% ipython --no-banner

In [1]: import numpy as np

In [2]: np.set_printoptions(suppress=True, linewidth=100)

In [3]: def tidy(a):
   ...:     return np.round(a, 3) + 0
   ...: 

In [4]: J = np.load("block11.npy")

In [5]: J
Out[5]: 
array([[3, 0, 0, 0, 0, 0, 0, 0, 0],
       [1, 3, 0, 0, 0, 0, 0, 0, 0],
       [1, 2, 1, 0, 0, 0, 0, 0, 0],
       [0, 0, 2, 0, 0, 0, 0, 0, 0],
       [2, 1, 3, 1, 2, 0, 0, 0, 0],
       [2, 2, 0, 0, 3, 2, 0, 0, 0],
       [3, 3, 1, 0, 0, 1, 0, 0, 0],
       [2, 2, 0, 0, 0, 2, 0, 1, 0],
       [1, 0, 2, 0, 0, 3, 0, 2, 3]])

In [6]: Uu, sig, VT = np.linalg.svd(J)

In [7]: evecs = VT[:(sig > 1e-8).sum()]

In [8]: rng = np.random.default_rng(7193)

In [9]: x = J[1] + -2 * J[3] + rng.integers(2) * np.eye(9)[5]

In [10]: x
Out[10]: array([ 1.,  3., -4.,  0.,  0.,  0.,  0.,  0.,  0.])

In [11]: tidy(np.diag(evecs.T @ evecs))
Out[11]: array([1., 1., 1., 1., 1., 1., 0., 1., 1.])

In [12]: tidy(np.linalg.norm(x - evecs.T @ evecs @ x))
Out[12]: np.float64(0.0)

In [13]: np.prod(np.diag(J)), tidy(np.linalg.det(J))
Out[13]: (np.int64(0), np.float64(0.0))

In [14]: [int(np.linalg.matrix_rank(np.linalg.matrix_power(J, p))) for p in range(1, 10)]
Out[14]: [8, 7, 7, 7, 7, 7, 7, 7, 7]

In [15]: J @ J
Out[15]: 
array([[ 9,  0,  0,  0,  0,  0,  0,  0,  0],
       [ 6,  9,  0,  0,  0,  0,  0,  0,  0],
       [ 6,  8,  1,  0,  0,  0,  0,  0,  0],
       [ 2,  4,  2,  0,  0,  0,  0,  0,  0],
       [14, 11, 11,  2,  4,  0,  0,  0,  0],
       [18, 13,  9,  3, 12,  4,  0,  0,  0],
       [15, 13,  1,  0,  3,  2,  0,  0,  0],
       [14, 12,  0,  0,  6,  6,  0,  1,  0],
       [18, 14,  8,  0,  9, 19,  0,  8,  9]])

In [16]: tidy(np.linalg.det(J))
Out[16]: np.float64(0.0)

In [17]: np.trace(J)
Out[17]: np.int64(15)

In [18]: (J - J.T) / 2
Out[18]: 
array([[ 0. , -0.5, -0.5,  0. , -1. , -1. , -1.5, -1. , -0.5],
       [ 0.5,  0. , -1. ,  0. , -0.5, -1. , -1.5, -1. ,  0. ],
       [ 0.5,  1. ,  0. , -1. , -1.5,  0. , -0.5,  0. , -1. ],
       [ 0. ,  0. ,  1. ,  0. , -0.5,  0. ,  0. ,  0. ,  0. ],
       [ 1. ,  0.5,  1.5,  0.5,  0. , -1.5,  0. ,  0. ,  0. ],
       [ 1. ,  1. ,  0. ,  0. ,  1.5,  0. , -0.5, -1. , -1.5],
       [ 1.5,  1.5,  0.5,  0. ,  0. ,  0.5,  0. ,  0. ,  0. ],
       [ 1. ,  1. ,  0. ,  0. ,  0. ,  1. ,  0. ,  0. , -1. ],
       [ 0.5,  0. ,  1. ,  0. ,  0. ,  1.5,  0. ,  1. ,  0. ]])

In [19]: np.allclose(J @ J.T, J.T @ J)
Out[19]: False

In [20]: A = np.eye(11, dtype=int)[rng.permutation(11)] * np.array([0, -7, -7, 3, -4, 9, -4, 5, 8, 2, -6])

In [21]: A
Out[21]: 
array([[ 0,  0,  0,  0,  0,  0,  0,  0,  0,  0,  0],
       [ 0,  0,  0,  0,  0,  0,  0,  5,  0,  0,  0],
       [ 0,  0,  0,  0,  0,  0,  0,  0,  0,  2,  0],
       [ 0,  0,  0,  0,  0,  0,  0,  0,  8,  0,  0],
       [ 0,  0,  0,  0, -4,  0,  0,  0,  0,  0,  0],
       [ 0, -7,  0,  0,  0,  0,  0,  0,  0,  0,  0],
       [ 0,  0,  0,  3,  0,  0,  0,  0,  0,  0,  0],
       [ 0,  0,  0,  0,  0,  9,  0,  0,  0,  0,  0],
       [ 0,  0, -7,  0,  0,  0,  0,  0,  0,  0,  0],
       [ 0,  0,  0,  0,  0,  0, -4,  0,  0,  0,  0],
       [ 0,  0,  0,  0,  0,  0,  0,  0,  0,  0, -6]])

In [22]: rk = np.linalg.matrix_rank(A)

In [23]: rk
Out[23]: np.int64(10)

In [24]: ns = np.linalg.svd(A)[2][rk:].T

In [25]: ns[:, 0] / ns[np.abs(ns[:, 0]).round(6).argmax(), 0]
Out[25]: array([1., 0., 0., 0., 0., 0., 0., 0., 0., 0., 0.])

In [26]: [int(np.linalg.matrix_rank(A[:i])) for i in range(1, len(A) + 1)]
Out[26]: [0, 1, 2, 3, 4, 5, 6, 7, 8, 9, 10]

In [27]: [int(np.linalg.matrix_rank(A[:, :j + 1])) for j in range(11)]
Out[27]: [0, 1, 2, 3, 4, 5, 6, 7, 8, 9, 10]

In [28]: [int(np.linalg.matrix_rank(np.delete(A, i, axis=0))) for i in range(11)]
Out[28]: [10, 9, 9, 9, 9, 9, 9, 9, 9, 9, 9]

In [29]: E = np.load("test0.npy")

In [30]: E
Out[30]: 
array([[4, 4, 4, 2, 6, 6, 4, 6, 6, 4, 0, 4],
       [1, 3, 2, 4, 0, 5, 4, 2, 4, 4, 3, 1],
       [2, 2, 1, 0, 1, 2, 2, 2, 2, 1, 0, 1],
       [0, 2, 3, 5, 2, 5, 4, 3, 3, 3, 2, 1],
       [0, 2, 2, 4, 0, 4, 4, 2, 2, 2, 2, 0],
       [5, 5, 2, 0, 2, 5, 4, 4, 6, 4, 1, 3],
       [5, 6, 5, 4, 6, 9, 6, 7, 9, 7, 2, 5]])

In [31]: np.diff(E, axis=0)
Out[31]: 
array([[-3, -1, -2,  2, -6, -1,  0, -4, -2,  0,  3, -3],
       [ 1, -1, -1, -4,  1, -3, -2,  0, -2, -3, -3,  0],
       [-2,  0,  2,  5,  1,  3,  2,  1,  1,  2,  2,  0],
       [ 0,  0, -1, -1, -2, -1,  0, -1, -1, -1,  0, -1],
       [ 5,  3,  0, -4,  2,  1,  0,  2,  4,  2, -1,  3],
       [ 0,  1,  3,  4,  4,  4,  2,  3,  3,  3,  1,  2]])

In [32]: E - E[0]
Out[32]: 
array([[ 0,  0,  0,  0,  0,  0,  0,  0,  0,  0,  0,  0],
       [-3, -1, -2,  2, -6, -1,  0, -4, -2,  0,  3, -3],
       [-2, -2, -3, -2, -5, -4, -2, -4, -4, -3,  0, -3],
       [-4, -2, -1,  3, -4, -1,  0, -3, -3, -1,  2, -3],
       [-4, -2, -2,  2, -6, -2,  0, -4, -4, -2,  2, -4],
       [ 1,  1, -2, -2, -4, -1,  0, -2,  0,  0,  1, -1],
       [ 1,  2,  1,  2,  0,  3,  2,  1,  3,  3,  2,  1]])

In [33]: tidy(np.linalg.svd(E, compute_uv=False))
Out[33]: array([33.482,  8.415,  4.485,  2.007,  0.   ,  0.   ,  0.   ])

In [34]: np.count_nonzero(E)
Out[34]: np.int64(75)

In [35]: np.argsort(-np.linalg.norm(E, axis=0).round(6), kind="stable")[:3]
Out[35]: array([5, 8, 7])

In [36]: tidy(np.linalg.norm(E, 2) / np.linalg.norm(E))
Out[36]: np.float64(0.96)

In [37]: np.linalg.cond(E) > 100
Out[37]: np.True_

In [38]: other = J + rng.integers(-2, 3, (9, 8)) @ rng.integers(-2, 3, (8, 9))

In [39]: other
Out[39]: 
array([[  3,  13,   7,  -4, -15,  10,   3,  -1,  -8],
       [  0,  -3,   1,   5,   5,   3,  -8, -13,   2],
       [ -1,   6,   7,   2,  -8,   2,  -1,  -5,  -3],
       [ -4,  -1,  -3,   4,   9, -11,   1,   2,   9],
       [ -1,   6,  -1,   4,   5, -11,   3,   1,   5],
       [  2,  -4,   1, -16,  -1,   8,  -8,   2,  -4],
       [  4,   4,  -2,  -3,   2,  -3,   0,  -1,   1],
       [  4,  16,   0,   4, -12,   1,   2,  -3, -10],
       [  4,  -9,  -2,  -7,   5,   6,  -3,   5,   2]])

In [40]: np.linalg.matrix_rank(other - J, tol=1e-8)
Out[40]: np.int64(8)

In [41]: Uu, sig = np.linalg.svd(J)
---------------------------------------------------------------------------
ValueError                                Traceback (most recent call last)
Cell In[41], line 1
----> 1 Uu, sig = np.linalg.svd(J)

ValueError: too many values to unpack (expected 2)

In [42]: Uu, sig, VT = np.linalg.svd(J, full_matrices=False)

In [43]: tidy(np.cumsum(sig ** 2) / np.sum(sig ** 2))
Out[43]: array([0.573, 0.754, 0.861, 0.934, 0.988, 0.996, 1.   , 1.   , 1.   ])

In [44]: tidy(Uu.T @ Uu)
Out[44]: 
array([[1., 0., 0., 0., 0., 0., 0., 0., 0.],
       [0., 1., 0., 0., 0., 0., 0., 0., 0.],
       [0., 0., 1., 0., 0., 0., 0., 0., 0.],
       [0., 0., 0., 1., 0., 0., 0., 0., 0.],
       [0., 0., 0., 0., 1., 0., 0., 0., 0.],
       [0., 0., 0., 0., 0., 1., 0., 0., 0.],
       [0., 0., 0., 0., 0., 0., 1., 0., 0.],
       [0., 0., 0., 0., 0., 0., 0., 1., 0.],
       [0., 0., 0., 0., 0., 0., 0., 0., 1.]])

In [45]: np.allclose(Uu * sig @ VT, J)
Out[45]: True

In [46]: Uu, sig, VT = np.linalg.svd(E)

In [47]: np.argmax(sig[:-1] / (sig[1:] + 1e-6)) + 1
Out[47]: np.int64(4)

In [48]: other = Uu[:, :4] @ np.diag(sig[:4]) @ VT[:4]

In [49]: np.linalg.matrix_rank(other)
Out[49]: np.int64(4)

In [50]: tidy(other)
Out[50]: 
array([[4., 4., 4., 2., 6., 6., 4., 6., 6., 4., 0., 4.],
       [1., 3., 2., 4., 0., 5., 4., 2., 4., 4., 3., 1.],
       [2., 2., 1., 0., 1., 2., 2., 2., 2., 1., 0., 1.],
       [0., 2., 3., 5., 2., 5., 4., 3., 3., 3., 2., 1.],
       [0., 2., 2., 4., 0., 4., 4., 2., 2., 2., 2., 0.],
       [5., 5., 2., 0., 2., 5., 4., 4., 6., 4., 1., 3.],
       [5., 6., 5., 4., 6., 9., 6., 7., 9., 7., 2., 5.]])

In [51]: arr = np.loadtxt("case3.csv", delimiter=",")

In [52]: arr
Out[52]: 
array([[ 86.,  86.,  77.,  44.,  27.,  32.,  40.,  75.,  32.,  29.,  74.],
       [ 86.,  88.,  80.,  46.,  29.,  37.,  43.,  80.,  34.,  33.,  74.],
       [ 77.,  80., 105.,  60.,  32.,  54.,  50., 105.,  40.,  50.,  91.],
       [ 44.,  46.,  60.,  58.,  21.,  37.,  11.,  60.,  26.,  25.,  64.],
       [ 27.,  29.,  32.,  21.,  19.,  18.,   9.,  30.,  12.,  16.,  35.],
       [ 32.,  37.,  54.,  37.,  18.,  59.,  39.,  70.,  41.,  49.,  56.],
       [ 40.,  43.,  50.,  11.,   9.,  39.,  60.,  70.,  38.,  38.,  30.],
       [ 75.,  80., 105.,  60.,  30.,  70.,  70., 125.,  60.,  60.,  85.],
       [ 32.,  34.,  40.,  26.,  12.,  41.,  38.,  60.,  39.,  32.,  38.],
       [ 29.,  33.,  50.,  25.,  16.,  49.,  38.,  60.,  32.,  45.,  49.],
       [ 74.,  74.,  91.,  64.,  35.,  56.,  30.,  85.,  38.,  49., 106.]])

In [53]: tidy(np.sort(np.linalg.eigvals(A).real))
Out[53]: array([-6.804, -6.   , -4.   , -3.417, -3.417,  0.   ,  1.305,  1.305,  3.402,  3.402,  4.224])

In [54]: A @ A
Out[54]: 
array([[  0,   0,   0,   0,   0,   0,   0,   0,   0,   0,   0],
       [  0,   0,   0,   0,   0,  45,   0,   0,   0,   0,   0],
       [  0,   0,   0,   0,   0,   0,  -8,   0,   0,   0,   0],
       [  0,   0, -56,   0,   0,   0,   0,   0,   0,   0,   0],
       [  0,   0,   0,   0,  16,   0,   0,   0,   0,   0,   0],
       [  0,   0,   0,   0,   0,   0,   0, -35,   0,   0,   0],
       [  0,   0,   0,   0,   0,   0,   0,   0,  24,   0,   0],
       [  0, -63,   0,   0,   0,   0,   0,   0,   0,   0,   0],
       [  0,   0,   0,   0,   0,   0,   0,   0,   0, -14,   0],
       [  0,   0,   0, -12,   0,   0,   0,   0,   0,   0,   0],
       [  0,   0,   0,   0,   0,   0,   0,   0,   0,   0,  36]])

In [55]: vals, evecs = np.linalg.eigh(arr)

In [56]: x = np.array([2, 1, 2, 2, 0, 1, -2, -2, 1, -1, 0])

In [57]: tidy(evecs * np.abs(vals) @ evecs.T)
Out[57]: 
array([[ 86.,  86.,  77.,  44.,  27.,  32.,  40.,  75.,  32.,  29.,  74.],
       [ 86.,  88.,  80.,  46.,  29.,  37.,  43.,  80.,  34.,  33.,  74.],
       [ 77.,  80., 105.,  60.,  32.,  54.,  50., 105.,  40.,  50.,  91.],
       [ 44.,  46.,  60.,  58.,  21.,  37.,  11.,  60.,  26.,  25.,  64.],
       [ 27.,  29.,  32.,  21.,  19.,  18.,   9.,  30.,  12.,  16.,  35.],
       [ 32.,  37.,  54.,  37.,  18.,  59.,  39.,  70.,  41.,  49.,  56.],
       [ 40.,  43.,  50.,  11.,   9.,  39.,  60.,  70.,  38.,  38.,  30.],
       [ 75.,  80., 105.,  60.,  30.,  70.,  70., 125.,  60.,  60.,  85.],
       [ 32.,  34.,  40.,  26.,  12.,  41.,  38.,  60.,  39.,  32.,  38.],
       [ 29.,  33.,  50.,  25.,  16.,  49.,  38.,  60.,  32.,  45.,  49.],
       [ 74.,  74.,  91.,  64.,  35.,  56.,  30.,  85.,  38.,  49., 106.]])

In [58]: tidy(x @ arr @ x / (x @ x)), tidy(vals[0]), tidy(vals[-1])
Out[58]: (np.float64(67.958), np.float64(0.0), np.float64(591.614))

In [59]: Uu, sig, VT = np.linalg.svd(arr)

In [60]: evecs = VT[:(sig > 1e-8).sum()]

In [61]: x = arr[6] + 5 * arr[3] + rng.integers(2) * np.eye(11)[1]

In [62]: x
Out[62]: array([260., 273., 350., 301., 114., 224., 115., 370., 168., 163., 350.])

In [63]: np.linalg.matrix_rank(np.vstack([arr, x]))
Out[63]: np.int64(7)

In [64]: tidy(np.diag(evecs.T @ evecs))
Out[64]: array([0.501, 0.592, 0.63 , 0.73 , 0.892, 0.58 , 0.502, 0.56 , 0.652, 0.486, 0.875])

In [65]: feats = np.array([[1, 0, 0, 0, 0, 0],
    ...:     [2, 3, 0, 0, 0, 0],
    ...:     [1, 3, 0, 0, 0, 0],
    ...:     [0, 0, 1, 0, 0, 0],
    ...:     [0, 0, 2, 3, 0, 0],
    ...:     [0, 0, 1, 3, 0, 0],
    ...:     [0, 0, 0, 0, 1, 0],
    ...:     [0, 0, 0, 0, 2, 3],
    ...:     [0, 0, 0, 0, 1, 3]])

In [66]: x = np.array([1, 2, 2, 1, 2, 2])

In [67]: y = feats @ x

In [68]: tidy(np.linalg.solve(feats.T @ feats, feats.T @ y))
Out[68]: array([1., 2., 2., 1., 2., 2.])

In [69]: y = y + 0.05 * rng.normal(size=9)

In [70]: tidy(y)
Out[70]: array([ 0.977,  7.997,  6.961,  2.021,  6.959,  4.925,  2.07 , 10.062,  8.035])

In [71]: beta, *_ = np.linalg.lstsq(feats, y)

In [72]: tidy(feats.T @ (y - feats @ beta))
Out[72]: array([0., 0., 0., 0., 0., 0.])

In [73]: beta.round()
Out[73]: array([1., 2., 2., 1., 2., 2.])

In [74]: hat = feats @ np.linalg.solve(feats.T @ feats, feats.T)

In [75]: np.linalg.matrix_rank(np.eye(9) - hat)
Out[75]: np.int64(3)

In [76]: hat @ feats[:, 1]
Out[76]: array([0., 3., 3., 0., 0., 0., 0., 0., 0.])

In [77]: np.allclose(hat @ hat, hat)
Out[77]: True

In [78]: tidy(np.trace(hat))
Out[78]: np.float64(6.0)

In [79]: tidy(np.diag(hat))
Out[79]: array([0.667, 0.667, 0.667, 0.667, 0.667, 0.667, 0.667, 0.667, 0.667])

In [80]: other = np.c_[feats[:, :2] @ np.array([[0, 4], [4, 4]]), np.array([-1, 0, -1, -3, -2, 1, -2, 3, -3])]

In [81]: other
Out[81]: 
array([[ 0,  4, -1],
       [12, 20,  0],
       [12, 16, -1],
       [ 0,  0, -3],
       [ 0,  0, -2],
       [ 0,  0,  1],
       [ 0,  0, -2],
       [ 0,  0,  3],
       [ 0,  0, -3]])

In [82]: np.linalg.matrix_rank(other)
Out[82]: np.int64(3)

In [83]: np.linalg.matrix_rank(np.c_[feats, other])
Out[83]: np.int64(7)

In [84]: u, r1 = other[7], other[3]

In [85]: u @ r1
Out[85]: np.int64(-9)

In [86]: p = (u @ r1) / (u @ u) * u

In [87]: (r1 - p) @ u
Out[87]: np.float64(0.0)

In [88]: np.outer(u, r1)
Out[88]: 
array([[ 0,  0,  0],
       [ 0,  0,  0],
       [ 0,  0, -9]])

In [89]: X = np.load("a.npy")

In [90]: X
Out[90]: 
array([[ 4,  5,  6,  7,  8,  9, 10, 11, 12, 13, 14],
       [15, 16, 17, 18, 19, 20, 21, 22, 23, 24, 25],
       [26, 27, 28, 29, 30, 31, 32, 33, 34, 35, 36],
       [37, 38, 39, 40, 41, 42, 43, 44, 45, 46, 47],
       [48, 49, 50, 51, 52, 53, 54, 55, 56, 57, 58],
       [59, 60, 61, 62, 63, 64, 65, 66, 67, 68, 69],
       [70, 71, 72, 73, 74, 75, 76, 77, 78, 79, 80],
       [81, 82, 83, 84, 85, 86, 87, 88, 89, 90, 91]])

In [91]: # rank 2

In [92]: Uu, sig, VT = np.linalg.svd(X)

In [93]: tidy(sig)
Out[93]: array([505.113,  13.886,   0.   ,   0.   ,   0.   ,   0.   ,   0.   ,   0.   ])

In [94]: other = Uu[:, :2] @ np.diag(sig[:2]) @ VT[:2]

In [95]: np.linalg.matrix_rank(other)
Out[95]: np.int64(2)

In [96]: tidy(np.linalg.norm(X - other, 2)), tidy(sig[2])
Out[96]: (np.float64(0.0), np.float64(0.0))

In [97]: np.linalg.matrix_rank(X, rtol=0.05)
Out[97]: np.int64(1)
